$ ipython --no-banner

In [1]: import numpy as np

In [2]: np.set_printoptions(precision=2, suppress=True, linewidth=140)

In [3]: arr = np.load("a.npy")

In [4]: arr
Out[4]: 
array([[ 1.56, -1.01, -3.38, -4.07,  2.07],
       [-3.18,  2.99, -3.16,  5.59,  5.63],
       [ 3.74, -1.97, -0.59, -0.63,  6.12],
       [-0.08, -1.58,  2.36,  0.26,  3.37],
       [ 4.84,  3.15, -4.56, -0.76, -4.37],
       [ 5.93,  1.33, -2.28,  3.28,  0.82],
       [ 4.4 , -2.18,  0.67,  0.54, -3.71],
       [ 2.25,  0.75, -1.88,  1.87,  3.88],
       [-4.28,  1.98,  0.64,  0.39,  3.4 ],
       [-1.88,  2.41,  3.  ,  2.23,  3.22],
       [-0.51, -1.29, -1.04, -0.58,  0.31]])

In [5]: Y = np.array([[-3, 3], [2, 2], [0, 3], [0, 2], [2, 2]])

In [6]: np.linalg.matrix_rank(arr @ Y)
Out[6]: np.int64(2)

In [7]: dist = np.linalg.norm(arr[:, None] - arr[None], axis=-1)

In [8]: dist[:5, :5]
Out[8]: 
array([[ 0.  , 12.02,  6.46,  7.51,  9.05],
       [12.02,  0.  , 10.86,  9.72, 14.37],
       [ 6.46, 10.86,  0.  ,  5.64, 12.38],
       [ 7.51,  9.72,  5.64,  0.  , 12.47],
       [ 9.05, 14.37, 12.38, 12.47,  0.  ]])

In [9]: dist[4]
Out[9]: array([ 9.05, 14.37, 12.38, 12.47,  0.  ,  7.28,  7.62,  9.73, 13.16, 13.02,  9.09])

In [10]: np.unravel_index(dist.round(6).argmax(), dist.shape)
Out[10]: (np.int64(1), np.int64(6))

In [11]: (dist + 1e9 * np.eye(11)).round(6).argmin(axis=1)
Out[11]: array([10,  8,  7, 10,  5,  7, 10,  2,  9,  8,  3])

In [12]: Y = np.c_[arr[:, :1] @ np.array([[-2]]), np.array([0, 3, 4, 4, 5, 3, 1, 2, 2, 4, 3])]

In [13]: Y
Out[13]: 
array([[ -3.12,   0.  ],
       [  6.36,   3.  ],
       [ -7.48,   4.  ],
       [  0.16,   4.  ],
       [ -9.68,   5.  ],
       [-11.86,   3.  ],
       [ -8.8 ,   1.  ],
       [ -4.5 ,   2.  ],
       [  8.56,   2.  ],
       [  3.76,   4.  ],
       [  1.02,   3.  ]])

In [14]: np.linalg.matrix_rank(np.c_[arr, Y])
Out[14]: np.int64(6)

In [15]: np.linalg.matrix_rank(Y)
Out[15]: np.int64(2)

In [16]: np.round(np.linalg.lstsq(arr, Y[:, 0])[0], 2) + 0
Out[16]: array([-2.,  0.,  0.,  0.,  0.])

In [17]: np.linalg.norm(np.linalg.qr(arr)[0].T @ Y, axis=0) ** 2 / ((Y ** 2).sum(axis=0) + 1e-12)
Out[17]: array([1.  , 0.57])

In [18]: P = Y @ np.linalg.solve(Y.T @ Y, Y.T)

In [19]: np.round(np.linalg.eigvalsh(P), 2) + 0
Out[19]: array([0., 0., 0., 0., 0., 0., 0., 0., 0., 1., 1.])

In [20]: P @ Y[:, 0]
Out[20]: array([ -3.12,   6.36,  -7.48,   0.16,  -9.68, -11.86,  -8.8 ,  -4.5 ,   8.56,   3.76,   1.02])

In [21]: np.linalg.matrix_rank(np.eye(11) - P)
Out[21]: np.int64(9)

In [22]: np.diag(P)
Out[22]: array([0.02, 0.23, 0.19, 0.17, 0.31, 0.28, 0.15, 0.06, 0.25, 0.24, 0.1 ])

In [23]: P = arr @ np.linalg.solve(arr.T @ arr, arr.T)

In [24]: round(float(np.trace(P)), 2)
Out[24]: 5.0

In [25]: np.linalg.matrix_rank(np.eye(11) - P)
Out[25]: np.int64(6)

In [26]: data = np.load("mat.npy")

In [27]: data
Out[27]: 
array([[ -3.32,  -8.87,   2.42,   3.52],
       [ -1.6 , -10.73,   1.61,   3.22],
       [  3.21,  -0.57,   4.66,  -7.45],
       [ -8.64,  -0.48,   1.25,   0.84],
       [ -3.28, -10.1 ,   2.65,   3.78],
       [  0.03,  -9.5 ,   2.4 ,   3.36],
       [ -1.46, -10.2 ,   3.1 ,   4.1 ],
       [  5.48,  -1.44,   2.28,  -6.92],
       [-10.61,   0.5 ,  -0.81,   2.68],
       [  3.68,  -0.67,   2.86,  -7.91],
       [ -8.51,   0.15,  -0.89,   0.7 ]])

In [28]: basis = data[[3, 1]].astype(float)

In [29]: for _ in range(6):
    ...:     idx = np.linalg.norm(data[:, None] - basis, axis=-1).argmin(axis=1)
    ...:     basis = np.array([data[idx == j].mean(axis=0) for j in range(2)])
    ...: 

In [30]: idx
Out[30]: array([1, 1, 0, 0, 1, 1, 1, 0, 0, 0, 0])

In [31]: basis
Out[31]: 
array([[-2.56, -0.42,  1.56, -3.01],
       [-1.93, -9.88,  2.44,  3.6 ]])

In [32]: basis[1] - basis[0]
Out[32]: array([ 0.64, -9.46,  0.88,  6.61])

In [33]: A = np.load("x.npy")

In [34]: A
Out[34]: 
array([[0, 1, 3, 1],
       [1, 2, 2, 0],
       [0, 2, 1, 2],
       [1, 2, 2, 0],
       [1, 1, 0, 1]])

In [35]: # rows 1 and 3 are equal

In [36]: P = A @ np.linalg.solve(A.T @ A, A.T)

In [37]: np.round((np.eye(5) - P) @ A, 2) + 0
Out[37]: 
array([[0., 0., 0., 0.],
       [0., 0., 0., 0.],
       [0., 0., 0., 0.],
       [0., 0., 0., 0.],
       [0., 0., 0., 0.]])

In [38]: np.linalg.matrix_rank(np.eye(5) - P)
Out[38]: np.int64(1)

In [39]: round(float(np.trace(P)), 2)
Out[39]: 4.0

In [40]: np.allclose(P @ P, P)
Out[40]: True

In [41]: np.diag(P)
Out[41]: array([1. , 0.5, 1. , 0.5, 1. ])

In [42]: np.round(np.linalg.eigvalsh(P), 2) + 0
Out[42]: array([0., 1., 1., 1., 1.])

In [43]: x0 = np.array([6, 4, 2, 7])

In [44]: y = A @ x0

In [45]: np.round(np.linalg.pinv(A) @ A, 2) + 0
Out[45]: 
array([[1., 0., 0., 0.],
       [0., 1., 0., 0.],
       [0., 0., 1., 0.],
       [0., 0., 0., 1.]])

In [46]: np.linalg.solve(A.T @ A, A.T @ y)
Out[46]: array([6., 4., 2., 7.])

In [47]: rng = np.random.default_rng(122512)

In [48]: y = y + 0.1 * rng.normal(size=5)

In [49]: y
Out[49]: array([17.12, 18.  , 23.83, 18.06, 16.89])

In [50]: coef, *_ = np.linalg.lstsq(A, y)

In [51]: [round(float(np.linalg.norm(np.linalg.solve(A.T @ A + lam * np.eye(4), A.T @ y))), 2) for lam in (0, 1, 10, 100)]
Out[51]: [10.21, 8.35, 5.7, 1.77]

In [52]: round(np.linalg.norm(y - A @ coef), 2)
Out[52]: np.float64(0.04)

In [53]: coef
Out[53]: array([6.02, 3.92, 2.08, 6.95])

In [54]: def softmax(z):
    ...:     e = np.exp(z - z.max(axis=-1, keepdims=True))
    ...:     return e / e.sum(axis=-1, keepdims=True)
    ...: 

In [55]: softmax(A[2])
Out[55]: array([0.05, 0.4 , 0.15, 0.4 ])

In [56]: softmax(A[2] + 2)
Out[56]: array([0.05, 0.4 , 0.15, 0.4 ])

In [57]: scores = A @ A.T / np.sqrt(4)

In [58]: softmax(scores)
Out[58]: 
array([[0.63, 0.14, 0.08, 0.14, 0.01],
       [0.21, 0.35, 0.08, 0.35, 0.02],
       [0.19, 0.12, 0.53, 0.12, 0.04],
       [0.21, 0.35, 0.08, 0.35, 0.02],
       [0.12, 0.19, 0.31, 0.19, 0.19]])

In [59]: softmax(scores + np.triu(np.full(scores.shape, -np.inf), 1))
Out[59]: 
array([[1.  , 0.  , 0.  , 0.  , 0.  ],
       [0.38, 0.62, 0.  , 0.  , 0.  ],
       [0.23, 0.14, 0.63, 0.  , 0.  ],
       [0.21, 0.35, 0.08, 0.35, 0.  ],
       [0.12, 0.19, 0.31, 0.19, 0.19]])

In [60]: x0 = np.array([2, 3, 0, 2])

In [61]: y = A @ x0

In [62]: coef, lr = np.zeros(4), 1 / np.linalg.norm(A, 2) ** 2

In [63]: for i in range(12):
    ...:     coef -= lr * A.T @ (A @ coef - y)
    ...:     if i % 2 == 0: print(i, round(np.linalg.norm(A @ coef - y), 2))
    ...: 
0 5.2
2 3.98
4 3.06
6 2.36
8 1.84
10 1.44

In [64]: np.round(np.linalg.cond(A), 2)
Out[64]: np.float64(8.85)

In [65]: coef
Out[65]: array([1.41, 2.86, 0.38, 1.8 ])

In [66]: M = np.array([[0.5, 0.6, 0.4],
    ...:     [-0.1, 0.1, 0.1],
    ...:     [0.9, -0.8, 0.7],
    ...:     [-0.3, -0.7, 1.3],
    ...:     [0.1, -0.8, 1.1],
    ...:     [0.9, 0.4, 0.0]])

In [67]: M
Out[67]: 
array([[ 0.5,  0.6,  0.4],
       [-0.1,  0.1,  0.1],
       [ 0.9, -0.8,  0.7],
       [-0.3, -0.7,  1.3],
       [ 0.1, -0.8,  1.1],
       [ 0.9,  0.4,  0. ]])

In [68]: x0 = np.array([3, 1, -4])

In [69]: a = np.maximum(M @ x0, 0)

In [70]: np.flatnonzero(a > 1e-9)
Out[70]: array([0, 5])

In [71]: np.tanh(M @ x0)
Out[71]: array([ 0.46, -0.54, -0.72, -1.  , -1.  ,  1.  ])

In [72]: softmax(M).sum(axis=1)
Out[72]: array([1., 1., 1., 1., 1., 1.])

In [73]: np.round(softmax(10 * M[3]), 2) + 0
Out[73]: array([0., 0., 1.])

In [74]: scores = M @ M.T / np.sqrt(3)

In [75]: softmax(scores)[3] @ M
Out[75]: array([ 0.18, -0.49,  0.88])

In [76]: softmax(scores).round(6).argmax(axis=1)
Out[76]: array([0, 3, 2, 3, 3, 5])

In [77]: x0 = np.array([3, 2, 1])

In [78]: y = M @ x0

In [79]: np.round(np.linalg.pinv(M) @ M, 2) + 0
Out[79]: 
array([[1., 0., 0.],
       [0., 1., 0.],
       [0., 0., 1.]])

In [80]: np.linalg.lstsq(M, y)[0]
Out[80]: array([3., 2., 1.])

In [81]: y = y + 0.02 * rng.normal(size=6)

In [82]: y
Out[82]: array([ 3.1 , -0.02,  1.81, -0.99, -0.18,  3.51])

In [83]: coef, *_ = np.linalg.lstsq(M, y)

In [84]: coef
Out[84]: array([3.01, 1.99, 1.  ])

In [85]: m1 = np.load("case12.npy")

In [86]: m1
Out[86]: 
array([[ 0.87,  0.  ,  0.  ,  0.5 ],
       [ 0.  ,  1.  ,  0.  ,  0.  ],
       [ 0.  ,  0.  ,  1.  ,  0.  ],
       [-0.5 ,  0.  ,  0.  ,  0.87]])

In [87]: # 3 groups of indices that never mix

In [88]: x0 = np.array([3, 1, 1, 0])

In [89]: (m1 @ x0).argmax()
Out[89]: np.int64(0)

In [90]: np.sign((m1 @ x0).round(6))
Out[90]: array([ 1.,  1.,  1., -1.])

In [91]: m1 @ (2 * x0)
Out[91]: array([ 5.2,  2. ,  2. , -3. ])

In [92]: m1 @ np.eye(4)[3]
Out[92]: array([0.5 , 0.  , 0.  , 0.87])

In [93]: m1 @ x0
Out[93]: array([ 2.6,  1. ,  1. , -1.5])

In [94]: (m1 * x0).sum(axis=1)
Out[94]: array([ 2.6,  1. ,  1. , -1.5])

In [95]: m1.ravel(order="F")
Out[95]: array([ 0.87,  0.  ,  0.  , -0.5 ,  0.  ,  1.  ,  0.  ,  0.  ,  0.  ,  0.  ,  1.  ,  0.  ,  0.5 ,  0.  ,  0.  ,  0.87])

In [96]: t3 = m1.reshape(4, 2, -1)

In [97]: t3.transpose(1, 0, 2)
Out[97]: 
array([[[ 0.87,  0.  ],
        [ 0.  ,  1.  ],
        [ 0.  ,  0.  ],
        [-0.5 ,  0.  ]],

       [[ 0.  ,  0.5 ],
        [ 0.  ,  0.  ],
        [ 1.  ,  0.  ],
        [ 0.  ,  0.87]]])

In [98]: t3.sum(axis=1)
Out[98]: 
array([[ 0.87,  0.5 ],
       [ 0.  ,  1.  ],
       [ 1.  ,  0.  ],
       [-0.5 ,  0.87]])

In [99]: gram = m1.T @ m1

In [100]: np.linalg.eigvalsh(gram)[::-1]
Out[100]: array([1., 1., 1., 1.])

In [101]: np.linalg.matrix_rank(gram)
Out[101]: np.int64(4)

In [102]: np.diag(gram)
Out[102]: array([1., 1., 1., 1.])

In [103]: np.linalg.svd(m1, compute_uv=False) ** 2
Out[103]: array([1., 1., 1., 1.])

In [104]: np.trace(gram), (m1 ** 2).sum()
Out[104]: (np.float64(4.0), np.float64(4.0))

In [105]: np.allclose(gram, gram.T)
Out[105]: True

In [106]: Y = np.array([[0, 0, 0], [-2, -2, -1], [1, -1, -1]])

In [107]: W0 = np.triu(Y)

In [108]: W0
Out[108]: 
array([[ 0,  0,  0],
       [ 0, -2, -1],
       [ 0,  0, -1]])

In [109]: rk = np.linalg.matrix_rank(W0)

In [110]: rk
Out[110]: np.int64(2)

In [111]: N = np.linalg.svd(W0)[2][rk:].T

In [112]: N @ N.T
Out[112]: 
array([[1., 0., 0.],
       [0., 0., 0.],
       [0., 0., 0.]])

In [113]: W0 @ N
Out[113]: 
array([[0.],
       [0.],
       [0.]])

In [114]: [int(np.linalg.matrix_rank(np.delete(W0, i, axis=0))) for i in range(3)]
Out[114]: [2, 1, 1]

In [115]: idx = rng.permutation(3)

In [116]: idx
Out[116]: array([1, 0, 2])

In [117]: Y = W0[idx][:, idx]

In [118]: Y
Out[118]: 
array([[-2,  0, -1],
       [ 0,  0,  0],
       [ 0,  0, -1]])

In [119]: np.trace(Y)
Out[119]: np.int64(-3)

In [120]: Y = np.array([[7, 1, 2], [4, 0, -4]])

In [121]: basis = np.kron(Y, W0)

In [122]: basis.shape
Out[122]: (6, 9)

In [123]: round(float(np.linalg.norm(basis, 2)), 2), np.round(np.linalg.norm(Y, 2) * np.linalg.norm(W0, 2), 2)
Out[123]: (18.57, np.float64(18.57))

In [124]: W1 = np.array([[-2, 0, 3], [0, 2, 3], [-1, 3, 3]])

In [125]: coef = np.array([-1, 0, 0])

In [126]: hid = np.maximum(W0 @ W1 + coef, 0)

In [127]: (hid > 0).mean(axis=0)
Out[127]: array([0., 0., 0.])

In [128]: basis = np.array([[-1, -2], [3, 2], [0, 0]])

In [129]: (hid @ basis).round(6).argmax(axis=1)
Out[129]: array([0, 0, 0])

In [130]: U, sigma, Vh = np.linalg.svd(W0)

In [131]: V = Vh[:(sigma > 1e-8).sum()]

In [132]: x0 = W0[0] + 4 * W0[1] + rng.integers(2) * np.eye(3)[2]

In [133]: x0
Out[133]: array([ 0., -8., -4.])

In [134]: np.linalg.matrix_rank(np.vstack([W0, x0]))
Out[134]: np.int64(2)

In [135]: round(float(np.linalg.norm(x0 - V.T @ V @ x0)), 2)
Out[135]: 0.0

In [136]: np.allclose(V.T @ V @ x0, x0)
Out[136]: True

In [137]: E = np.loadtxt("m.csv", delimiter=",")

In [138]: E
Out[138]: 
array([[-0.26,  0.88,  0.41],
       [-0.21, -0.46,  0.86],
       [ 0.94,  0.14,  0.3 ]])

In [139]: # columns are unit length and at right angles

In [140]: idx = rng.permutation(3)

In [141]: Y = E[:, idx] * rng.choice([-1, 1], 3)

In [142]: Y
Out[142]: 
array([[ 0.41, -0.26,  0.88],
       [ 0.86, -0.21, -0.46],
       [ 0.3 ,  0.94,  0.14]])

In [143]: U, _, Vh = np.linalg.svd(E.T @ Y)

In [144]: idx
Out[144]: array([2, 0, 1])

In [145]: np.round(U @ Vh, 2) + 0
Out[145]: 
array([[0., 1., 0.],
       [0., 0., 1.],
       [1., 0., 0.]])

In [146]: x0 = np.array([1, 2, 3])

In [147]: y = E @ x0

In [148]: y
Out[148]: array([2.71, 1.45, 2.14])

In [149]: np.linalg.solve(E, y + E[:, 1])
Out[149]: array([1., 3., 3.])

In [150]: np.round(np.linalg.solve(E, E[:, 0]), 2) + 0
Out[150]: array([1., 0., 0.])

In [151]: np.linalg.solve(E, -1 * y)
Out[151]: array([-1., -2., -3.])

In [152]: E.inv()
---------------------------------------------------------------------------
AttributeError                            Traceback (most recent call last)
Cell In[152], line 1
----> 1 E.inv()

AttributeError: 'numpy.ndarray' object has no attribute 'inv'

In [153]: round(np.abs(np.linalg.eigvals(E)).max(), 2)
Out[153]: np.float64(1.0)

In [154]: np.allclose(E @ E.T, E.T @ E)
Out[154]: True

In [155]: assert E == E.T
---------------------------------------------------------------------------
ValueError                                Traceback (most recent call last)
Cell In[155], line 1
----> 1 assert E == E.T

ValueError: The truth value of an array with more than one element is ambiguous. Use a.any() or a.all()

In [156]: (E + E.T) / 2
Out[156]: 
array([[-0.26,  0.33,  0.67],
       [ 0.33, -0.46,  0.5 ],
       [ 0.67,  0.5 ,  0.3 ]])

In [157]: np.allclose(E, E.T)
Out[157]: False

In [158]: round(np.trace(E), 2)
Out[158]: np.float64(-0.42)

In [159]: np.linalg.determinant(E)
---------------------------------------------------------------------------
AttributeError                            Traceback (most recent call last)
Cell In[159], line 1
----> 1 np.linalg.determinant(E)

AttributeError: module 'numpy.linalg' has no attribute 'determinant'

In [160]: Y = np.linalg.inv(E)

In [161]: Y
Out[161]: 
array([[-0.26, -0.21,  0.94],
       [ 0.88, -0.46,  0.14],
       [ 0.41,  0.86,  0.3 ]])

In [162]: round(float(np.linalg.det(E) * np.linalg.det(Y)), 2)
Out[162]: 1.0

In [163]: np.allclose(Y, E.T)
Out[163]: True

In [164]: (np.abs(Y) > 1e-9).astype(int)
Out[164]: 
array([[1, 1, 1],
       [1, 1, 1],
       [1, 1, 1]])

In [165]: np.linalg.det(E) * Y
Out[165]: 
array([[-0.26, -0.21,  0.94],
       [ 0.88, -0.46,  0.14],
       [ 0.41,  0.86,  0.3 ]])
